$ python3 -q
>>> import numpy as np
>>> from numpy import linalg as LA
>>> np.set_printoptions(precision=1, suppress=True, linewidth=140)
>>> E = np.array([[0.0, 0.0, -2.0, 1.0, 2.0, -1.0],
...     [0.0, 0.0, 0.0, -3.0, 1.0, -1.0],
...     [-2.0, 0.0, 0.0, 0.0, 0.0, 0.0],
...     [1.0, -3.0, 0.0, 0.0, 0.0, 0.0],
...     [2.0, 1.0, 0.0, 0.0, 0.0, 0.0],
...     [-1.0, -1.0, 0.0, 0.0, 0.0, 0.0]])
>>> E
array([[ 0.,  0., -2.,  1.,  2., -1.],
       [ 0.,  0.,  0., -3.,  1., -1.],
       [-2.,  0.,  0.,  0.,  0.,  0.],
       [ 1., -3.,  0.,  0.,  0.,  0.],
       [ 2.,  1.,  0.,  0.,  0.,  0.],
       [-1., -1.,  0.,  0.,  0.,  0.]])
>>> B = E / LA.norm(E, axis=1, keepdims=True)
>>> cov = B @ B.T
>>> LA.norm(B, axis=1)
array([1., 1., 1., 1., 1., 1.])
>>> round(float(np.degrees(np.arccos(np.clip(cov[3, 5], -1, 1)))), 1)
63.4
>>> (cov - 2 * np.eye(6)).round(6).argmax(axis=1)
array([1, 0, 5, 5, 0, 2])
>>> np.argwhere(np.triu(np.abs(cov) > 0.95, 1))
array([], shape=(0, 2), dtype=int64)
>>> np.argsort(-LA.norm(E, axis=0).round(6), kind="stable")[:3]
array([1, 0, 3])
>>> LA.cond(E) > 100
np.True_
>>> np.round(LA.norm(E, 2) / LA.norm(E), 1)
np.float64(0.5)
>>> [round(float(x), 1) for x in LA.svd(E, compute_uv=False)[:3]]
[3.3, 3.3, 3.2]
>>> Uu, sig, VT = LA.svd(E)
>>> sig.round(1) + 0
array([3.3, 3.3, 3.2, 3.2, 0. , 0. ])
>>> B = Uu[:, :4] @ np.diag(sig[:4]) @ VT[:4]
>>> LA.matrix_rank(B)
np.int64(4)
>>> round(LA.norm(E - B) / LA.norm(E), 1)
np.float64(0.0)
>>> np.round(np.abs(E - B).max(), 1)
np.float64(0.0)
>>> LA.matrix_rank(E, rtol=0.05)
np.int64(4)
>>> mat = np.load("out1.npy")
>>> mat
array([[0, 0, 0, 1, 0, 0, 0],
       [0, 0, 0, 0, 1, 0, 0],
       [0, 0, 1, 0, 0, 0, 0],
       [0, 0, 0, 0, 0, 1, 0],
       [0, 0, 0, 0, 0, 0, 1],
       [0, 1, 0, 0, 0, 0, 0],
       [1, 0, 0, 0, 0, 0, 0]])
>>> # 2 groups of indices that never mix
>>> f = np.array([3, -2, -1, 3, -2, 3, 0])
>>> B = mat + np.outer(f, np.eye(7)[0])
>>> LA.matrix_rank(LA.inv(B) - LA.inv(mat), tol=1e-8)
np.int64(1)
>>> LA.matrix_rank(B - mat)
np.int64(1)
